$ python -q
>>> import numpy as np
>>> from numpy import linalg as LA
>>> np.set_printoptions(precision=2, suppress=True, linewidth=200)
>>> rd = lambda a: np.round(a, 2) + 0
>>> M = np.loadtxt("case4.csv", delimiter=",")
>>> print(M)
[[-3. -1. -1. -2.  0. -3.]
 [-3. -3. -3.  1. -2. -3.]
 [-2.  0.  3.  5. -8. -3.]
 [ 0.  0.  0.  0.  0.  0.]
 [-4. -1. -2. -2.  0. -5.]
 [-2.  3.  4.  0. -1. -2.]
 [-3. -1. -1. -2.  0. -3.]
 [-4. -2.  0.  4. -5. -3.]
 [-3. -3. -3.  1. -2. -3.]
 [ 0.  0.  0.  0.  0.  0.]
 [-1.  1.  3.  3. -3.  0.]
 [ 0.  0.  6.  3.  0.  1.]
 [-1.  1.  3.  3. -3.  0.]
 [-1. -1.  0.  2. -5. -3.]
 [ 0.  0.  0.  0.  0.  0.]
 [-1.  1.  3.  3. -3.  0.]
 [-5. -5.  0.  3.  1. -2.]
 [-6. -3.  1.  0.  3. -4.]
 [-2.  1.  1. -1. -3. -5.]
 [ 0.  0.  6.  3.  0.  1.]
 [ 0.  0.  0.  0.  0.  0.]
 [-5. -5.  0.  3.  1. -2.]
 [-5.  2.  3. -2. -1. -5.]
 [-2. -2.  3.  2.  3.  1.]
 [-1.  2.  1. -3.  2. -2.]
 [ 0.  0.  0.  0.  0.  0.]
 [ 0.  0.  0.  0.  0.  0.]
 [ 2.  2.  3.  1. -3.  0.]
 [ 2.  2.  3.  1. -3.  0.]
 [ 0.  0.  6.  3.  0.  1.]
 [-1.  2.  1. -3.  2. -2.]]
>>> # rows 0 and 6 are equal
>>> cen = M - M.mean(axis=0)
>>> left, sv, Vt = LA.svd(cen, full_matrices=False)
>>> print(rd(cen.mean(axis=0)))
[0. 0. 0. 0. 0. 0.]
>>> print(rd(np.abs(Vt[-1])))
[0.26 0.37 0.23 0.59 0.4  0.49]
>>> print(LA.matrix_rank(cen))
6
>>> print(np.abs(left[:, 0]).argmax())
4
>>> cen = (M - M.mean(axis=0)) / M.std(axis=0)
>>> print(np.argwhere(np.abs(cen) > 2))
[[ 2  4]
 [16  1]
 [17  0]
 [21  1]]
>>> print(rd(cen.std(axis=0)))
[1. 1. 1. 1. 1. 1.]
>>> c = LA.lstsq(np.delete(cen, 4, axis=1), cen[:, 4])[0]
>>> print(rd(1 - np.var(cen[:, 4] - np.delete(cen, 4, axis=1) @ c)))
0.95
>>> gram = np.cov(M, rowvar=False)
>>> print(np.median(M, axis=0))
[-1.  0.  1.  1.  0. -2.]
>>> print(rd(np.corrcoef(M.T)))
[[ 1.    0.62  0.38  0.06 -0.16  0.74]
 [ 0.62  1.    0.49 -0.31 -0.2   0.21]
 [ 0.38  0.49  1.    0.41 -0.07  0.5 ]
 [ 0.06 -0.31  0.41  1.   -0.49  0.39]
 [-0.16 -0.2  -0.07 -0.49  1.    0.16]
 [ 0.74  0.21  0.5   0.39  0.16  1.  ]]
>>> E = np.load("w.npy")
>>> print(rd(E))
[[0.5  0.   0.   0.   0.   0.   0.   0.   0.   0.5  0.  ]
 [0.   0.2  0.   0.2  0.2  0.   0.   0.2  0.   0.2  0.  ]
 [0.   0.   0.4  0.   0.2  0.2  0.2  0.   0.   0.   0.  ]
 [0.   0.17 0.   0.17 0.   0.17 0.   0.   0.17 0.17 0.17]
 [0.   0.   0.2  0.   0.2  0.   0.   0.2  0.2  0.2  0.  ]
 [0.   0.5  0.   0.   0.   0.5  0.   0.   0.   0.   0.  ]
 [0.   0.   0.   0.2  0.   0.2  0.4  0.   0.   0.   0.2 ]
 [0.25 0.25 0.   0.   0.   0.   0.   0.5  0.   0.   0.  ]
 [0.2  0.2  0.2  0.   0.   0.   0.   0.   0.2  0.2  0.  ]
 [0.5  0.   0.   0.   0.   0.   0.   0.   0.   0.5  0.  ]
 [0.   0.25 0.25 0.   0.25 0.   0.   0.   0.   0.   0.25]]
>>> # null space of dimension 1
>>> rng = np.random.default_rng(546158)
>>> other = E + rng.integers(-2, 3, (11, 10)) @ rng.integers(-2, 3, (10, 11))
>>> print(rd(other))
[[ -3.5   -5.    -1.     6.    -1.     5.    -2.    -8.    -2.    -1.5   -5.  ]
 [  2.     3.2   -9.     8.2    5.2   13.     3.     8.2   -6.     3.2   -3.  ]
 [ -8.    -5.     6.4    2.    -2.8   -6.8    6.2    3.     5.     9.    18.  ]
 [  7.     3.17   4.    -7.83   4.    -3.83  -1.     8.    -6.83  -4.83   1.17]
 [  9.    -7.    -3.8   -7.     4.2   -8.     0.    -2.8    7.2   -3.8    6.  ]
 [ 12.     2.5   -7.    -9.    -2.   -11.5    4.   -19.    11.   -12.    -9.  ]
 [  9.    -8.    -8.     0.2    2.    -0.8    1.4    2.    -3.   -11.     4.2 ]
 [ -0.75   6.25   4.    -2.    -3.    -2.    -1.    -2.5    5.     9.    -4.  ]
 [  0.2    9.2   10.2   -4.     3.     0.     1.     9.     0.2    5.2    1.  ]
 [ -5.5    3.    -4.     2.    -2.    -5.    -9.     4.   -10.   -10.5    1.  ]
 [ -1.    -4.75  -0.75   0.    11.25   2.    -3.    12.   -12.     8.    11.25]]
>>> print(rd(other - E))
[[ -4.  -5.  -1.   6.  -1.   5.  -2.  -8.  -2.  -2.  -5.]
 [  2.   3.  -9.   8.   5.  13.   3.   8.  -6.   3.  -3.]
 [ -8.  -5.   6.   2.  -3.  -7.   6.   3.   5.   9.  18.]
 [  7.   3.   4.  -8.   4.  -4.  -1.   8.  -7.  -5.   1.]
 [  9.  -7.  -4.  -7.   4.  -8.   0.  -3.   7.  -4.   6.]
 [ 12.   2.  -7.  -9.  -2. -12.   4. -19.  11. -12.  -9.]
 [  9.  -8.  -8.   0.   2.  -1.   1.   2.  -3. -11.   4.]
 [ -1.   6.   4.  -2.  -3.  -2.  -1.  -3.   5.   9.  -4.]
 [  0.   9.  10.  -4.   3.   0.   1.   9.   0.   5.   1.]
 [ -6.   3.  -4.   2.  -2.  -5.  -9.   4. -10. -11.   1.]
 [ -1.  -5.  -1.   0.  11.   2.  -3.  12. -12.   8.  11.]]
>>> print(np.abs(other - E).sum(axis=1))
[41. 63. 72. 52. 59. 99. 49. 40. 42. 57. 66.]
>>> vec = np.array([2, -1, 0, 2, 2, 1, -1, 1, 1, 2, 0])
>>> target = other @ vec
>>> c, lr = np.zeros(11), 1 / LA.norm(other, 2) ** 2
>>> for i in range(15):
...     c -= lr * other.T @ (other @ c - target)
...     if i % 5 == 0: print(i, round(LA.norm(other @ c - target), 2))
... 
0 49.69
5 19.82
10 12.3
>>> print(rd(c))
[ 0.96 -0.86 -0.57  0.33  1.46  1.62  0.39  0.74  0.19  1.79  0.21]
>>> print(rd(LA.cond(other)))
375.31
>>> rk = LA.matrix_rank(E)
>>> print(rk)
10
>>> null = LA.svd(E)[2][rk:].T
>>> print(rd(null[:, 0] / null[np.abs(null[:, 0]).round(6).argmax(), 0]))
[ 0.88 -0.21 -0.52  0.42  1.    0.21 -0.18 -0.33  0.73 -0.88 -0.27]
>>> print(null.shape)
(11, 1)
>>> print([int(LA.matrix_rank(np.delete(E, i, axis=0))) for i in range(11)])
[10, 9, 9, 9, 9, 9, 9, 9, 9, 10, 9]
>>> print(np.allclose(E @ null, 0))
True
>>> left, sv, Vt = LA.svd(E)
>>> V = Vt[:(sv > 1e-8).sum()]
>>> vec = E[7] + 3 * E[6] + rng.integers(2) * np.eye(11)[5]
>>> print(rd(vec))
[0.25 0.25 0.   0.6  0.   1.6  1.2  0.5  0.   0.   0.6 ]
>>> print(LA.matrix_rank(np.vstack([E, vec])))
11
>>> W0 = np.load("dump.npy")
>>> print(W0)
[[ -3  -3  -2   2 -16  -1  17 -18   9  -1  12  19]
 [-21  11  14  38 -36  13  17 -25   4   9  -5  22]
 [-12   3  14  17  -3  17  -4   6 -19  22 -15  -7]
 [  0 -12  -9 -29  17   6  14   8  -5  13  16  -1]
 [  3 -16  -3 -22  10   6   9   4 -13  18  11   1]
 [ -6  11   2  19 -17  -3   4 -13  14 -12  -2  10]
 [  0   6  12  14  10   6 -26  19 -19   8 -25 -23]]
>>> gram = W0.T @ W0
>>> print((W0 @ W0.T).shape)
(7, 7)
>>> print(LA.matrix_rank(gram))
4
>>> print(np.trace(gram), (W0 ** 2).sum())
17062 17062
>>> print(gram)
[[  639  -372  -477 -1188   972  -438  -357   597    -6  -324   294  -492]
 [ -372   696   452  1456  -848    32  -300  -392   268  -360  -676   132]
 [ -477   452   634  1299  -611   416  -309  -112  -344   337  -785   -78]
 [-1188  1456  1299  3619 -2347   502  -280 -1185   278  -175 -1515   630]
 [  972  -848  -611 -2347  2339  -230  -872  1757  -874   311   199 -1482]
 [ -438    32   416   502  -230   576   106    20  -544   762  -314   -20]
 [ -357  -300  -309  -280  -872   106  1563 -1153   660   136  1144  1358]
 [  597  -392  -112 -1185  1757    20 -1153  1595 -1011   409  -458 -1505]
 [   -6   268  -344   278  -874  -544   660 -1011  1209 -1010   597   961]
 [ -324  -360   337  -175   311   762   136   409 -1010  1267  -157  -274]
 [  294  -676  -785 -1515   199  -314  1144  -458   597  -157  1400   773]
 [ -492   132   -78   630 -1482   -20  1358 -1505   961  -274   773  1525]]
>>> print(rd(LA.eigvalsh(gram)[::-1]))
[8624.92 5702.84 2615.46  118.77    0.      0.      0.      0.      0.      0.      0.      0.  ]
>>> left, sv, Vt = LA.svd(W0)
>>> V = Vt[:(sv > 1e-8).sum()]
>>> vec = W0[0] + 3 * W0[3] + rng.integers(2) * np.eye(12)[4]
>>> print(vec)
[ -3. -39. -29. -85.  35.  17.  59.   6.  -6.  38.  60.  16.]
>>> print(np.allclose(V.T @ V @ vec, vec))
True
>>> print(rd(np.diag(V.T @ V)))
[0.36 0.33 0.13 0.48 0.36 0.27 0.42 0.29 0.4  0.45 0.25 0.26]
>>> rk = LA.matrix_rank(W0)
>>> print(rk)
4
>>> null = LA.svd(W0)[2][rk:].T
>>> print(np.allclose(W0 @ null, 0))
True
>>> print([int(LA.matrix_rank(np.delete(W0, i, axis=0))) for i in range(7)])
[4, 4, 4, 4, 4, 4, 4]
>>> print([int(LA.matrix_rank(W0[:, :j + 1])) for j in range(12)])
[1, 2, 3, 4, 4, 4, 4, 4, 4, 4, 4, 4]
>>> other = W0[0, 0] * W0[1:] - np.outer(W0[1:, 0], W0[0])
>>> print(other)
[[   0  -96  -84  -72 -228  -60  306 -303  177  -48  267  333]
 [   0  -45  -66  -27 -183  -63  216 -234  165  -78  189  249]
 [   0   36   27   87  -51  -18  -42  -24   15  -39  -48    3]
 [   0   57   15   60   18  -15  -78   42   12  -51  -69  -60]
 [   0  -51  -18  -45  -45    3   90  -69   12   30   78   84]
 [   0  -18  -36  -42  -30  -18   78  -57   57  -24   75   69]]
>>> print(W0[:, 0] / W0[0, 0])
[ 1.  7.  4. -0. -1.  2. -0.]
>>> print(LA.matrix_rank(other), LA.matrix_rank(W0))
3 4
>>> rk = LA.matrix_rank(other)
>>> print(rk)
3
>>> null = LA.svd(other)[2][rk:].T
>>> print([int(LA.matrix_rank(other[:, :j + 1])) for j in range(12)])
[0, 1, 2, 3, 3, 3, 3, 3, 3, 3, 3, 3]
>>> print(LA.matrix_rank(other.T @ other), LA.matrix_rank(other @ other.T))
3 3
>>> J = np.load("test2.npy")
>>> print(J)
[[ -8   2   1   2   1   0   1   1   2   0   2   0]
 [  1  30   2   2   1   1   2   2   2   0   2   0]
 [  1   2 -40   2   1   2   1   1   0   1   2   1]
 [  0   1   2  -9   0   0   2   1   1   2   2   2]
 [  2   0   1   1  41   0   2   2   0   1   2   1]
 [  0   0   1   1   2  12   1   0   0   1   2   0]
 [  1   2   2   2   2   1 -28   2   0   1   1   2]
 [  1   2   2   2   1   0   2 -49   0   2   2   0]
 [  1   0   2   1   0   0   0   2  -9   2   0   0]
 [  2   1   0   2   2   1   2   0   1  11   1   0]
 [  0   1   1   0   0   1   1   2   2   2  40   0]
 [  0   1   0   1   1   0   2   2   1   0   1 -30]]
>>> other = np.array([[-1, -2, 0],
...     [-1, 1, 1],
...     [0, 0, 1],
...     [0, 2, 2],
...     [2, 2, -2],
...     [2, 0, -1],
...     [0, 0, 1],
...     [-2, -1, 0],
...     [-1, 0, -2],
...     [-2, 0, 1],
...     [0, 0, 0],
...     [-2, -1, 1]])
>>> print(np.vstack([J, other.T]).shape)
(15, 12)
>>> print(other.T @ J.T)
[[  4 -33  -3 -12  72  26  -7  93   0 -20  -9  56]
 [ 23  32   4 -20  77   6   4  55  -2   5  -1  33]
 [  2  31 -35 -11 -75 -11 -22  10  24  11   0 -29]]
>>> print(LA.matrix_rank(J @ other))
3
>>> X = np.loadtxt("arr.csv", delimiter=",")
>>> print(X)
[[2. 4. 5. 0. 0. 1. 4. 3. 0. 5.]
 [0. 0. 2. 1. 0. 0. 4. 3. 5. 0.]
 [0. 0. 4. 2. 3. 1. 1. 1. 5. 2.]
 [0. 0. 0. 5. 2. 5. 2. 5. 5. 5.]
 [0. 0. 0. 0. 1. 3. 5. 2. 5. 4.]
 [0. 0. 0. 0. 0. 2. 0. 1. 2. 0.]
 [0. 0. 0. 0. 0. 0. 5. 2. 1. 3.]
 [0. 0. 0. 0. 0. 0. 0. 3. 1. 4.]
 [0. 0. 0. 0. 0. 0. 0. 0. 3. 0.]
 [0. 0. 0. 0. 0. 0. 0. 0. 0. 2.]]
>>> # triangular: eigenvalues sit on the diagonal
>>> print(np.allclose(X[:-1].T @ LA.lstsq(X[:-1].T, X[-1])[0], X[-1]))
True
>>> try:
...     LA.inv(X)
... except LA.LinAlgError as e:
...     print(repr(e))
... 
LinAlgError('Singular matrix')
>>> left, sv, Vt = LA.svd(X)
>>> print(rd(sv))
[18.51  8.24  6.3   5.75  3.3   3.12  2.61  1.09  0.37  0.  ]
>>> other = left[:, :9] @ np.diag(sv[:9]) @ Vt[:9]
>>> print(LA.matrix_rank(other))
9
>>> left, sv, Vt = LA.svd(X)
>>> V = Vt[:(sv > 1e-8).sum()]
>>> vec = X[9] + 3 * X[6] + rng.integers(2) * np.eye(10)[4]
>>> print(vec)
[ 0.  0.  0.  0.  0.  0. 15.  6.  3. 11.]
>>> print(np.allclose(V.T @ V @ vec, vec))
True
>>> print(rd(LA.norm(vec - V.T @ V @ vec)))
0.0
>>> print(rd(np.diag(V.T @ V)))
[0.2 0.8 1.  1.  1.  1.  1.  1.  1.  1. ]
>>> rk = LA.matrix_rank(X)
>>> print(rk)
9
>>> null = LA.svd(X)[2][rk:].T
>>> print(rd(null[:, 0] / null[np.abs(null[:, 0]).round(6).argmax(), 0]))
[ 1.  -0.5  0.   0.   0.   0.   0.   0.   0.   0. ]
>>> print(rd(null @ null.T))
[[ 0.8 -0.4  0.   0.   0.   0.   0.   0.   0.   0. ]
 [-0.4  0.2  0.   0.   0.   0.   0.   0.   0.   0. ]
 [ 0.   0.   0.   0.   0.   0.   0.   0.   0.   0. ]
 [ 0.   0.   0.   0.   0.   0.   0.   0.   0.   0. ]
 [ 0.   0.   0.   0.   0.   0.   0.   0.   0.   0. ]
 [ 0.   0.   0.   0.   0.   0.   0.   0.   0.   0. ]
 [ 0.   0.   0.   0.   0.   0.   0.   0.   0.   0. ]
 [ 0.   0.   0.   0.   0.   0.   0.   0.   0.   0. ]
 [ 0.   0.   0.   0.   0.   0.   0.   0.   0.   0. ]
 [ 0.   0.   0.   0.   0.   0.   0.   0.   0.   0. ]]
>>> print([int(LA.matrix_rank(X[:i])) for i in range(1, len(X) + 1)])
[1, 2, 3, 4, 5, 6, 7, 8, 9, 9]
>>> print(null.shape)
(10, 1)
>>> print([int(LA.matrix_rank(X[:, :j + 1])) for j in range(10)])
[1, 1, 2, 3, 4, 5, 6, 7, 8, 9]
>>> print(np.abs(X).max())
5.0
>>> print(LA.matrix_rank(X))
9
>>> print(np.unravel_index(np.abs(X).argmax(), X.shape))
(np.int64(0), np.int64(2))
>>> print(np.count_nonzero(X))
45
>>> print(rd(LA.norm(X)))
22.63
